$ python -q
>>> import numpy as np
>>> from numpy import linalg as LA
>>> np.set_printoptions(precision=3, suppress=True, linewidth=140, floatmode="fixed")
>>> data = np.load("block9.npy")
>>> data
array([[-0.351,  0.224, -0.302, -0.673,  0.288, -0.192, -0.274,  0.073, -0.205,  0.183, -0.086],
       [-0.195, -0.418,  0.116, -0.149, -0.268, -0.078, -0.179, -0.748,  0.058,  0.090, -0.267],
       [-0.039, -0.114, -0.151, -0.040, -0.320,  0.613, -0.320,  0.012, -0.499, -0.061,  0.358],
       [ 0.506, -0.218, -0.445,  0.028, -0.161, -0.046, -0.183,  0.144,  0.164,  0.615, -0.099],
       [-0.390,  0.409, -0.551,  0.498, -0.074,  0.084,  0.128, -0.257,  0.003,  0.103, -0.155],
       [-0.039, -0.213,  0.057,  0.483,  0.466, -0.362, -0.469, -0.076, -0.286,  0.063,  0.240],
       [-0.078,  0.221,  0.419, -0.014,  0.257,  0.319,  0.187, -0.213,  0.033,  0.675,  0.256],
       [-0.078, -0.028, -0.192, -0.076,  0.211,  0.237, -0.313, -0.112,  0.736, -0.208,  0.392],
       [-0.117,  0.008, -0.102, -0.094, -0.407, -0.507,  0.259, -0.068, -0.006,  0.089,  0.681],
       [-0.428,  0.096,  0.344,  0.160, -0.428, -0.078, -0.419,  0.432,  0.229,  0.202, -0.137],
       [-0.467, -0.665, -0.164,  0.037,  0.187,  0.141,  0.381,  0.307,  0.033,  0.121, -0.005]])
>>> W1 = np.array([[-1, -1],
...     [1, -2],
...     [0, 0],
...     [0, -2],
...     [1, 2],
...     [1, -1],
...     [1, 1],
...     [2, -2],
...     [0, 1],
...     [0, 1],
...     [-2, 1]])
>>> b = np.array([5, 5])
>>> H = np.maximum(data @ W1 + b, 0)
>>> LA.matrix_rank(H)
np.int64(2)
>>> C = np.array([[0, -2], [1, -2]])
>>> (H @ C).round(6).argmax(axis=1)
array([0, 0, 0, 0, 0, 0, 0, 0, 0, 0, 0])
>>> vec = np.array([-1, 1, 2, -3, -3, -1, 2, -2, -1, -1, 0])
>>> data @ np.ones(11)
array([-1.317, -2.037, -0.561,  0.305, -0.201, -0.135,  2.061,  0.571, -0.263, -0.027, -0.095])
>>> np.einsum("ij,j->i", data, vec)
array([ 0.645,  2.327, -0.011, -2.601, -0.995, -3.110,  0.181, -1.908,  2.501, -0.037, -1.346])
>>> data @ (2 * vec)
array([ 1.290,  4.655, -0.022, -5.203, -1.990, -6.219,  0.363, -3.816,  5.001, -0.075, -2.693])
>>> (data @ vec).argmax()
np.int64(8)
>>> round(float(data[:, 5] @ data[:, 8]), 3)
0.0
>>> LA.norm(data, axis=0)
array([1.000, 1.000, 1.000, 1.000, 1.000, 1.000, 1.000, 1.000, 1.000, 1.000, 1.000])
>>> A2 = data / np.sqrt((data ** 2).mean(axis=1, keepdims=True))
>>> LA.norm(A2, axis=1)
array([3.317, 3.317, 3.317, 3.317, 3.317, 3.317, 3.317, 3.317, 3.317, 3.317, 3.317])
>>> O, r_ = LA.qr(data)
>>> r_.round(3) + 0
array([[1.000, 0.000, 0.000, 0.000, 0.000, 0.000, 0.000, 0.000, 0.000, 0.000, 0.000],
       [0.000, 1.000, 0.000, 0.000, 0.000, 0.000, 0.000, 0.000, 0.000, 0.000, 0.000],
       [0.000, 0.000, 1.000, 0.000, 0.000, 0.000, 0.000, 0.000, 0.000, 0.000, 0.000],
       [0.000, 0.000, 0.000, 1.000, 0.000, 0.000, 0.000, 0.000, 0.000, 0.000, 0.000],
       [0.000, 0.000, 0.000, 0.000, 1.000, 0.000, 0.000, 0.000, 0.000, 0.000, 0.000],
       [0.000, 0.000, 0.000, 0.000, 0.000, 1.000, 0.000, 0.000, 0.000, 0.000, 0.000],
       [0.000, 0.000, 0.000, 0.000, 0.000, 0.000, 1.000, 0.000, 0.000, 0.000, 0.000],
       [0.000, 0.000, 0.000, 0.000, 0.000, 0.000, 0.000, 1.000, 0.000, 0.000, 0.000],
       [0.000, 0.000, 0.000, 0.000, 0.000, 0.000, 0.000, 0.000, 1.000, 0.000, 0.000],
       [0.000, 0.000, 0.000, 0.000, 0.000, 0.000, 0.000, 0.000, 0.000, 1.000, 0.000],
       [0.000, 0.000, 0.000, 0.000, 0.000, 0.000, 0.000, 0.000, 0.000, 0.000, 1.000]])
>>> mat = np.load("mat.npy")
>>> mat
array([[ 0.056,  2.250, -1.984],
       [-0.415,  0.003, -2.971],
       [ 1.383,  1.930, -1.834],
       [-1.322,  0.502,  2.646],
       [-1.048, -2.162,  1.796],
       [-0.329, -2.256, -1.950],
       [ 2.993,  0.202,  0.040],
       [-0.112, -1.804,  2.394],
       [ 1.271, -2.267,  1.498],
       [ 0.785,  2.592, -1.291],
       [-1.228, -2.393,  1.329],
       [ 2.814,  0.838,  0.616],
       [ 0.345, -1.743, -2.417],
       [-1.093,  2.628, -0.948],
       [ 1.644,  0.542,  2.450],
       [-1.240,  0.547, -2.676],
       [ 0.138,  2.501,  1.651],
       [-1.668, -1.681, -1.842],
       [-1.401, -1.453,  2.220]])
>>> vec = np.array([-2, 0, -1])
>>> np.sign((mat @ vec).round(6))
array([ 1.000,  1.000, -1.000, -1.000,  1.000,  1.000, -1.000, -1.000, -1.000, -1.000,  1.000, -1.000,  1.000,  1.000, -1.000,  1.000,
       -1.000,  1.000,  1.000])
>>> mat @ np.eye(3)[0]
array([ 0.056, -0.415,  1.383, -1.322, -1.048, -0.329,  2.993, -0.112,  1.271,  0.785, -1.228,  2.814,  0.345, -1.093,  1.644, -1.240,
        0.138, -1.668, -1.401])
>>> D = LA.norm(mat[:, None] - mat[None], axis=-1)
>>> D[9].round(6).argsort(kind="stable")[:4]
array([ 9,  2,  0, 13])
>>> np.flatnonzero(D[9] < D.mean() / 2)
array([ 0,  2,  9, 13])
>>> D[:5, :5]
array([[0.000, 2.499, 1.373, 5.137, 5.914],
       [2.499, 0.000, 2.870, 5.712, 5.274],
       [1.373, 2.870, 0.000, 5.425, 5.986],
       [5.137, 5.712, 5.425, 0.000, 2.810],
       [5.914, 5.274, 5.986, 2.810, 0.000]])
>>> LA.norm(mat, axis=1)
array([3.000, 3.000, 3.000, 3.000, 3.000, 3.000, 3.000, 3.000, 3.000, 3.000, 3.000, 3.000, 3.000, 3.000, 3.000, 3.000, 3.000, 3.000, 3.000])
>>> rng = np.random.default_rng(98687)
>>> lab = rng.permutation(11)
>>> lab
array([ 0,  6,  1,  3,  4,  9,  2,  7,  8,  5, 10])
>>> A2 = data[lab][:, lab]
>>> np.diag(A2)
array([-0.351,  0.187, -0.418,  0.028, -0.074,  0.202, -0.151, -0.112, -0.006, -0.362, -0.005])
>>> round(float(np.trace(A2)), 3)
-1.062
>>> np.sort(np.abs(LA.eigvals(A2)))
array([1.000, 1.000, 1.000, 1.000, 1.000, 1.000, 1.000, 1.000, 1.000, 1.000, 1.000])
>>> arr = np.loadtxt("run14.csv", delimiter=",")
>>> arr
array([[  3.000,   4.000,   5.000,   6.000,   7.000,   8.000,   9.000,  10.000,  11.000,  12.000,  13.000,  14.000,  15.000,  16.000],
       [ 17.000,  18.000,  19.000,  20.000,  21.000,  22.000,  23.000,  24.000,  25.000,  26.000,  27.000,  28.000,  29.000,  30.000],
       [ 31.000,  32.000,  33.000,  34.000,  35.000,  36.000,  37.000,  38.000,  39.000,  40.000,  41.000,  42.000,  43.000,  44.000],
       [ 45.000,  46.000,  47.000,  48.000,  49.000,  50.000,  51.000,  52.000,  53.000,  54.000,  55.000,  56.000,  57.000,  58.000],
       [ 59.000,  60.000,  61.000,  62.000,  63.000,  64.000,  65.000,  66.000,  67.000,  68.000,  69.000,  70.000,  71.000,  72.000],
       [ 73.000,  74.000,  75.000,  76.000,  77.000,  78.000,  79.000,  80.000,  81.000,  82.000,  83.000,  84.000,  85.000,  86.000],
       [ 87.000,  88.000,  89.000,  90.000,  91.000,  92.000,  93.000,  94.000,  95.000,  96.000,  97.000,  98.000,  99.000, 100.000],
       [101.000, 102.000, 103.000, 104.000, 105.000, 106.000, 107.000, 108.000, 109.000, 110.000, 111.000, 112.000, 113.000, 114.000],
       [115.000, 116.000, 117.000, 118.000, 119.000, 120.000, 121.000, 122.000, 123.000, 124.000, 125.000, 126.000, 127.000, 128.000],
       [129.000, 130.000, 131.000, 132.000, 133.000, 134.000, 135.000, 136.000, 137.000, 138.000, 139.000, 140.000, 141.000, 142.000]])
>>> round(np.trace(LA.pinv(arr) @ arr), 3)
np.float64(2.0)
>>> r = LA.matrix_rank(arr)
>>> r
np.int64(2)
>>> N = LA.svd(arr)[2][r:].T
>>> np.allclose(arr @ N, 0)
True
>>> [int(LA.matrix_rank(arr[:, :j + 1])) for j in range(14)]
[1, 2, 2, 2, 2, 2, 2, 2, 2, 2, 2, 2, 2, 2]
>>> LA.matrix_rank(arr.T @ arr), LA.matrix_rank(arr @ arr.T)
(np.int64(2), np.int64(2))
>>> Uu, sigma, Vh = LA.svd(arr)
>>> evecs = Vh[:(sigma > 1e-8).sum()]
>>> vec = arr[0] + -3 * arr[6] + rng.integers(2) * np.eye(14)[2]
>>> vec
array([-258.000, -260.000, -262.000, -264.000, -266.000, -268.000, -270.000, -272.000, -274.000, -276.000, -278.000, -280.000, -282.000,
       -284.000])
>>> np.diag(evecs.T @ evecs)
array([0.257, 0.204, 0.160, 0.125, 0.099, 0.081, 0.073, 0.073, 0.081, 0.099, 0.125, 0.160, 0.204, 0.257])
>>> np.allclose(evecs.T @ evecs @ vec, vec)
True
>>> LA.matrix_rank(np.vstack([arr, vec]))
np.int64(2)
>>> r0, v = mat[7], mat[4]
>>> round(float(r0 @ v), 3)
8.317
>>> round(float(r0 @ r0), 3)
8.998
>>> p = (r0 @ v) / (r0 @ r0) * r0
>>> v - p
array([-0.944, -0.495, -0.417])
>>> np.outer(r0, v)
array([[ 0.117,  0.242, -0.201],
       [ 1.891,  3.900, -3.240],
       [-2.509, -5.176,  4.300]])
>>> p
array([-0.104, -1.667,  2.213])
>>> W0 = np.array([[1, -4, 16, -64],
...     [1, -3, 9, -27],
...     [1, -2, 4, -8],
...     [1, -1, 1, -1],
...     [1, 0, 0, 0],
...     [1, 1, 1, 1],
...     [1, 2, 4, 8]])
>>> # column 3 dominates
>>> lab = rng.permutation(4)
>>> A2 = W0[:, lab] * rng.choice([-1, 1], 4)
>>> A2
array([[ 16, -64,   1,   4],
       [  9, -27,   1,   3],
       [  4,  -8,   1,   2],
       [  1,  -1,   1,   1],
       [  0,   0,   1,   0],
       [  1,   1,   1,  -1],
       [  4,   8,   1,  -2]])
>>> Uu, _, Vh = LA.svd(W0.T @ A2)
>>> np.round(Uu @ Vh, 3) + 0
array([[ 0.000,  0.000,  1.000,  0.000],
       [ 0.000,  0.000,  0.000, -1.000],
       [ 1.000,  0.000,  0.000,  0.000],
       [ 0.000,  1.000,  0.000,  0.000]])
>>> np.round(LA.lstsq(W0, A2)[0], 3) + 0
array([[ 0.000,  0.000,  1.000,  0.000],
       [ 0.000,  0.000,  0.000, -1.000],
       [ 1.000,  0.000,  0.000,  0.000],
       [ 0.000,  1.000,  0.000,  0.000]])
>>> Uu, sigma, Vh = LA.svd(W0)
>>> np.argmax(sigma[:-1] / (sigma[1:] + 1e-6)) + 1
np.int64(1)
>>> sigma
array([72.879,  6.897,  2.670,  1.405])
>>> A2 = Uu[:, :1] @ np.diag(sigma[:1]) @ Vh[:1]
>>> LA.matrix_rank(W0, rtol=0.05)
np.int64(2)
>>> A2 = np.c_[W0[:, :1] @ np.array([[3]]), np.array([-1, -3, -2, 3, 1, -2, 1])]
>>> A2
array([[ 3, -1],
       [ 3, -3],
       [ 3, -2],
       [ 3,  3],
       [ 3,  1],
       [ 3, -2],
       [ 3,  1]])
>>> np.round(LA.norm(A2 - W0 @ LA.lstsq(W0, A2)[0], axis=0), 3) + 0
array([0.000, 4.665])
>>> LA.matrix_rank(np.c_[W0, A2])
np.int64(5)
>>> LA.norm(LA.qr(W0)[0].T @ A2, axis=0) ** 2 / ((A2 ** 2).sum(axis=0) + 1e-12)
array([1.000, 0.250])
>>> LA.matrix_rank(A2)
np.int64(2)
>>> P = W0 @ LA.solve(W0.T @ W0, W0.T)
>>> np.diag(P)
array([0.929, 0.452, 0.452, 0.333, 0.452, 0.452, 0.929])
>>> P
array([[ 0.929,  0.190, -0.095, -0.095,  0.024,  0.095, -0.048],
       [ 0.190,  0.452,  0.381,  0.143, -0.095, -0.167,  0.095],
       [-0.095,  0.381,  0.452,  0.286,  0.048, -0.095,  0.024],
       [-0.095,  0.143,  0.286,  0.333,  0.286,  0.143, -0.095],
       [ 0.024, -0.095,  0.048,  0.286,  0.452,  0.381, -0.095],
       [ 0.095, -0.167, -0.095,  0.143,  0.381,  0.452,  0.190],
       [-0.048,  0.095,  0.024, -0.095, -0.095,  0.190,  0.929]])
>>> np.round(LA.eigvalsh(P), 3) + 0
array([0.000, 0.000, 0.000, 1.000, 1.000, 1.000, 1.000])
>>> X = np.loadtxt("layer13.csv", delimiter=",")
>>> X
array([[-0.341,  1.293,  3.234,  0.956, -0.442,  2.214,  2.047,  3.258,  1.101,  3.199],
       [ 0.014, -0.546, -2.178, -0.919,  0.527, -1.167, -1.059, -2.228, -0.213, -1.805],
       [ 0.101, -0.068,  0.334,  0.112,  0.356,  0.625,  0.001,  0.747,  0.106,  0.782],
       [-0.769, -1.038, -2.120, -0.953, -0.200, -1.149, -1.559, -2.030, -0.760, -1.845],
       [ 0.298, -0.975, -2.434, -0.706, -0.316, -1.663, -1.633, -2.489, -0.922, -2.207],
       [ 0.201,  0.425,  0.874,  0.857, -0.215,  1.287,  0.607,  1.095,  0.479,  1.024],
       [-0.091,  0.240,  0.782,  0.253,  0.120,  0.038,  0.422,  0.865,  0.176, -0.166],
       [-0.417,  2.200,  5.762,  2.266,  0.280,  3.723,  3.253,  5.836,  1.264,  5.280],
       [-0.278, -0.258, -0.641, -0.297, -0.070, -0.546, -0.993, -1.308, -0.285, -0.692],
       [-0.232,  0.072, -0.999, -0.248,  0.206, -0.291, -0.954, -0.983,  0.064, -1.528],
       [-0.589,  0.509,  2.222,  0.759, -0.463,  1.466,  0.856,  2.560,  0.495,  2.019],
       [ 0.077, -0.660, -2.633, -0.590, -0.049, -1.490, -1.055, -1.711, -0.677, -1.871],
       [-0.490,  0.243,  1.239,  0.776,  0.075,  0.785,  0.655,  0.745,  0.514,  0.843],
       [-0.328,  0.491,  1.226,  0.411,  0.620,  0.406,  0.757,  1.507,  0.749,  0.867],
       [ 0.127, -0.324, -1.175, -0.491, -0.018, -0.608, -1.035, -1.637, -0.647, -1.188],
       [ 0.063, -0.532, -1.232, -0.288, -0.399, -0.823, -0.741, -1.610, -0.281, -1.205],
       [-0.301,  0.237, -0.297, -0.240, -0.467,  0.710, -0.090, -0.058, -0.358, -0.251],
       [-0.093,  0.245, -0.030,  0.102,  0.008, -0.379,  0.156,  0.723, -0.261, -0.568],
       [ 0.666,  0.434,  0.676,  0.264,  0.249,  0.482, -0.002,  0.036,  0.415,  0.604],
       [ 0.124,  1.994,  6.725,  2.318,  0.119,  3.984,  3.917,  6.685,  2.458,  6.819],
       [-0.149, -1.309, -3.538, -0.985,  0.144, -2.068, -2.369, -3.677, -0.803, -3.180],
       [-0.263,  0.962,  3.570,  1.498,  0.251,  2.637,  2.117,  3.637,  1.036,  3.739],
       [ 0.458,  1.728,  5.261,  2.091, -0.326,  3.489,  2.812,  5.393,  1.560,  4.775],
       [-0.228,  0.345,  0.477,  0.325,  0.430,  0.110, -0.216,  0.728, -0.398,  0.009],
       [-0.246, -1.928, -5.123, -2.052, -0.337, -3.746, -4.482, -5.740, -1.399, -5.474],
       [-0.221,  0.912,  1.453,  0.531, -0.297,  0.590,  0.582,  0.916,  0.697,  1.275],
       [ 0.098, -1.786, -4.167, -1.578,  0.063, -2.245, -2.867, -4.156, -1.671, -4.063],
       [-0.172,  0.060,  0.368, -0.168,  0.150,  0.571, -0.015,  0.245,  0.204,  0.374],
       [-0.368, -1.288, -5.093, -1.331,  0.326, -3.568, -3.597, -5.044, -1.434, -4.566],
       [ 0.028,  0.241, -1.757, -0.926, -0.381, -1.072, -1.011, -1.136, -1.123, -1.823],
       [ 0.579,  0.859,  1.876,  0.516,  0.327,  1.773,  1.711,  1.637,  0.896,  1.943],
       [-0.143,  0.176,  0.914,  0.902,  0.098,  0.281, -0.148,  0.634, -0.430,  0.257],
       [-0.450, -1.034, -2.761, -0.668,  0.113, -2.339, -2.124, -3.175, -1.243, -2.785],
       [ 0.117,  0.266, -0.768,  0.137, -0.257, -0.622,  0.037, -0.608, -0.592, -1.085],
       [ 0.463,  1.694,  2.986,  1.200, -0.550,  2.079,  1.744,  3.242,  1.204,  3.394],
       [-0.064,  0.075,  0.495,  0.284, -0.187, -0.268,  0.272,  0.571,  0.186,  0.749],
       [ 0.309,  0.604,  3.023,  1.658,  0.442,  2.272,  2.606,  2.906,  1.594,  3.836],
       [-0.142,  0.268,  0.570,  0.106, -0.311,  0.017, -0.199,  0.017,  0.404,  0.258],
       [-0.271, -2.160, -6.049, -2.356,  0.068, -3.812, -3.959, -6.367, -2.165, -6.552],
       [-0.040, -0.083,  0.860, -0.164,  0.012,  0.388,  0.213,  0.769,  0.407,  0.746],
       [ 0.071,  0.566,  2.091,  0.320, -0.168,  1.308,  1.129,  2.424,  0.782,  2.002],
       [-0.053,  0.128,  0.551,  0.345,  0.163,  0.344,  0.164,  0.095, -0.383,  0.100]])
>>> Uu, sigma, Vh = LA.svd(X)
>>> np.argmax(sigma[:-1] / (sigma[1:] + 1e-6)) + 1
np.int64(1)
>>> A2 = Uu[:, :1] @ np.diag(sigma[:1]) @ Vh[:1]
>>> np.round(np.abs(X - A2).max(), 3)
np.float64(0.88)
>>> LA.matrix_rank(X, rtol=0.05)
np.int64(6)
